% python3 -q
>>> import numpy as np
>>> np.set_printoptions(precision=3, suppress=True, linewidth=120, legacy="1.25")
>>> mat = np.array([[-1.6, -0.1, 1.6],
...     [0.6, -0.2, 0.0],
...     [0.4, 0.7, -0.2],
...     [-1.5, 0.5, 0.5],
...     [0.8, 0.2, -1.5],
...     [0.4, -1.1, 1.3],
...     [0.3, -1.6, 2.0],
...     [0.1, -1.8, -0.4],
...     [0.5, 0.7, 0.3],
...     [0.7, 1.5, 0.6],
...     [0.1, -0.9, -0.5],
...     [1.4, 0.1, -0.5]])
>>> rng = np.random.default_rng(31)
>>> mat[:, 0] = -2 * mat[:, 2] + 0.3 * rng.normal(size=12)
>>> mat
array([[-3.319, -0.1  ,  1.6  ],
       [ 0.079, -0.2  ,  0.   ],
       [ 0.582,  0.7  , -0.2  ],
       [-1.292,  0.5  ,  0.5  ],
       [ 3.23 ,  0.2  , -1.5  ],
       [-2.523, -1.1  ,  1.3  ],
       [-3.765, -1.6  ,  2.   ],
       [ 0.882, -1.8  , -0.4  ],
       [-0.251,  0.7  ,  0.3  ],
       [-1.481,  1.5  ,  0.6  ],
       [ 1.533, -0.9  , -0.5  ],
       [ 1.361,  0.1  , -0.5  ]])
>>> Y = mat / np.sqrt((mat ** 2).mean(axis=1, keepdims=True))
>>> np.linalg.matrix_rank(Y) == np.linalg.matrix_rank(mat)
True
>>> labels = mat[:, 2] > np.median(mat[:, 2])
>>> f = mat[labels].mean(axis=0) - mat[~labels].mean(axis=0)
>>> f
array([-3.383,  0.3  ,  1.567])
>>> np.argsort(-np.abs(f).round(6), kind="stable")
array([0, 2, 1])
>>> G = np.cov(mat, rowvar=False)
>>> np.linalg.eigvalsh(G)[::-1]
array([5.497, 0.978, 0.008])
>>> G.shape
(3, 3)
>>> x0 = np.array([2, 1, 0])
>>> y = mat @ x0
>>> np.round(np.linalg.pinv(mat) @ mat, 3) + 0
array([[1., 0., 0.],
       [0., 1., 0.],
       [0., 0., 1.]])
>>> y
array([-6.737, -0.042,  1.864, -2.083,  6.661, -6.147, -9.13 , -0.037,  0.197, -1.463,  2.166,  2.821])
>>> y = y + 0.1 * rng.normal(size=12)
>>> y
array([-6.797,  0.024,  1.909, -2.258,  6.72 , -6.206, -9.155, -0.097,  0.154, -1.455,  2.175,  2.666])
>>> b, *_ = np.linalg.lstsq(mat, y)
>>> print(b)
[ 1.983  1.002 -0.061]
>>> b.round()
array([ 2.,  1., -0.])
>>> Y = mat / np.linalg.norm(mat, axis=1, keepdims=True)
>>> G = Y @ Y.T
>>> np.argwhere(np.triu(np.abs(G) > 0.95, 1))
array([[ 0,  4],
       [ 0, 11],
       [ 1,  7],
       [ 3, 10],
       [ 4,  5],
       [ 4,  6],
       [ 4, 11],
       [ 5,  6],
       [ 7,  8],
       [ 9, 10]])
>>> print((np.abs(G) > 0.9).astype(int))
[[1 0 0 1 1 1 1 0 0 0 0 1]
 [0 1 0 0 0 0 0 1 1 0 0 0]
 [0 0 1 0 0 0 0 0 0 0 0 0]
 [1 0 0 1 1 0 0 0 0 1 1 1]
 [1 0 0 1 1 1 1 0 0 0 0 1]
 [1 0 0 0 1 1 1 0 0 0 0 1]
 [1 0 0 0 1 1 1 0 0 0 0 1]
 [0 1 0 0 0 0 0 1 1 1 0 0]
 [0 1 0 0 0 0 0 1 1 1 0 0]
 [0 0 0 1 0 0 0 1 1 1 1 0]
 [0 0 0 1 0 0 0 0 0 1 1 0]
 [1 0 0 1 1 1 1 0 0 0 0 1]]
>>> np.linalg.norm(Y, axis=1)
array([1., 1., 1., 1., 1., 1., 1., 1., 1., 1., 1., 1.])
>>> round(float(np.degrees(np.arccos(np.clip(G[8, 5], -1, 1)))), 3)
84.019
>>> G[8]
array([ 0.421, -0.927,  0.379,  0.698, -0.392,  0.104,  0.117, -0.977,  1.   ,  0.912, -0.787, -0.362])
>>> W0 = np.loadtxt("data.csv", delimiter=",")
>>> W0
array([[-0.3,  0.5,  0.6],
       [-0.6,  0.3,  0.9],
       [ 0.3, -0.8, -3.4]])
>>> # column 2 is much longer than the rest
>>> f, v = W0[0], W0[1]
>>> print(f @ f)
0.7
>>> p = (f @ v) / (f @ f) * f
>>> round(np.linalg.norm(f + v) ** 2 + np.linalg.norm(f - v) ** 2, 3)
3.92
>>> p
array([-0.373,  0.621,  0.746])
>>> np.linalg.matrix_rank(np.outer(f, v))
1
